>>> import numpy as np
>>> np.set_printoptions(precision=3, suppress=True, linewidth=200, floatmode="fixed")
>>> tidy = lambda a: np.round(a, 3) + 0
>>> W0 = np.loadtxt("test0.csv", delimiter=",")
>>> tidy(W0)
array([[0.333, 0.333, 0.000, 0.000, 0.000, 0.333, 0.000, 0.000],
       [0.000, 1.000, 0.000, 0.000, 0.000, 0.000, 0.000, 0.000],
       [0.000, 0.333, 0.333, 0.000, 0.333, 0.000, 0.000, 0.000],
       [0.000, 0.000, 0.200, 0.200, 0.200, 0.200, 0.000, 0.200],
       [0.000, 0.000, 0.250, 0.000, 0.250, 0.000, 0.250, 0.250],
       [0.000, 0.000, 0.200, 0.200, 0.000, 0.400, 0.200, 0.000],
       [0.000, 0.333, 0.333, 0.000, 0.000, 0.000, 0.333, 0.000],
       [0.000, 0.333, 0.000, 0.000, 0.000, 0.000, 0.333, 0.333]])
>>> # looks like rank 7
>>> np.linalg.lstsq(W0[:-1].T, W0[-1])[2]
np.int32(7)
>>> tidy(W0 @ np.linalg.pinv(W0) @ W0)
array([[0.333, 0.333, 0.000, 0.000, 0.000, 0.333, 0.000, 0.000],
       [0.000, 1.000, 0.000, 0.000, 0.000, 0.000, 0.000, 0.000],
       [0.000, 0.333, 0.333, 0.000, 0.333, 0.000, 0.000, 0.000],
       [0.000, 0.000, 0.200, 0.200, 0.200, 0.200, 0.000, 0.200],
       [0.000, 0.000, 0.250, 0.000, 0.250, 0.000, 0.250, 0.250],
       [0.000, 0.000, 0.200, 0.200, 0.000, 0.400, 0.200, 0.000],
       [0.000, 0.333, 0.333, 0.000, 0.000, 0.000, 0.333, 0.000],
       [0.000, 0.333, 0.000, 0.000, 0.000, 0.000, 0.333, 0.333]])
>>> np.abs(np.diag(np.linalg.qr(W0)[1])) > 1e-9
array([ True,  True,  True,  True,  True,  True,  True, False])
>>> np.allclose(W0[:-1].T @ np.linalg.lstsq(W0[:-1].T, W0[-1])[0], W0[-1])
True
>>> rng = np.random.default_rng(146552)
>>> lab = rng.permutation(8)
>>> lab
array([3, 1, 4, 6, 7, 0, 2, 5])
>>> M2 = W0[lab][:, lab]
>>> tidy(np.diag(M2))
array([0.200, 1.000, 0.250, 0.333, 0.333, 0.333, 0.333, 0.400])
>>> np.argsort(-np.linalg.norm(W0, axis=0).round(6), kind="stable")[:3]
array([1, 2, 6])
>>> np.linalg.matrix_rank(W0, rtol=0.1)
np.int64(6)
>>> tidy((W0 - W0.T) / 2)
array([[ 0.000,  0.167,  0.000,  0.000,  0.000,  0.167,  0.000,  0.000],
       [-0.167,  0.000, -0.167,  0.000,  0.000,  0.000, -0.167, -0.167],
       [ 0.000,  0.167,  0.000, -0.100,  0.042, -0.100, -0.167,  0.000],
       [ 0.000,  0.000,  0.100,  0.000,  0.100,  0.000,  0.000,  0.100],
       [ 0.000,  0.000, -0.042, -0.100,  0.000,  0.000,  0.125,  0.125],
       [-0.167,  0.000,  0.100,  0.000,  0.000,  0.000,  0.100,  0.000],
       [ 0.000,  0.167,  0.167,  0.000, -0.125, -0.100,  0.000, -0.167],
       [ 0.000,  0.167,  0.000, -0.100, -0.125,  0.000,  0.167,  0.000]])
>>> tidy(np.abs(np.linalg.eigvals(W0)).max())
np.float64(1.0)
>>> tidy(np.linalg.det(W0))
np.float64(0.0)
>>> E = np.load("x.npy")
>>> E
array([[ 7.679, -1.244,  2.890,  0.687,  2.434, -1.513, -3.154, -0.949,  3.405],
       [ 1.235, -2.710, -4.246, -1.994,  0.823, -3.141,  3.788,  5.890, -3.089],
       [-1.543,  5.525,  5.067,  3.612,  2.769, -0.810,  0.222, -4.154, -1.657],
       [-5.529, -3.838,  1.701,  4.657, -2.943, -1.566,  1.807, -0.553, -3.929],
       [-1.424, -2.379, -1.085,  2.116,  4.802,  1.072,  7.340, -0.722,  2.838],
       [ 2.764, -0.059, -0.189,  3.510,  0.585,  2.570,  1.956, -3.144,  7.703],
       [-2.877,  0.284,  0.748,  6.401, -1.713,  1.078, -5.170, -1.635, -4.075],
       [-0.580, -3.809,  5.318,  1.549,  3.037,  0.172,  3.844, -0.134,  5.516],
       [-5.518, -1.254,  0.291, -7.734, -0.897, -0.663,  1.289, -1.394, -1.798],
       [-5.136,  3.165,  1.783,  3.998, -4.751,  0.872, -0.829, -4.042, -2.020],
       [-4.853,  0.534, -4.128, -2.859, -0.825,  4.799,  0.464,  5.138, -0.788]])
>>> q, evecs = np.linalg.qr(E[:, :6])[0], np.linalg.qr(E[:, 6:])[0]
>>> sig = np.linalg.svd(q.T @ evecs, compute_uv=False)
>>> tidy(sig)
array([0.993, 0.888, 0.670])
>>> tidy(np.linalg.norm(q @ q.T - evecs @ evecs.T, 2))
np.float64(1.0)
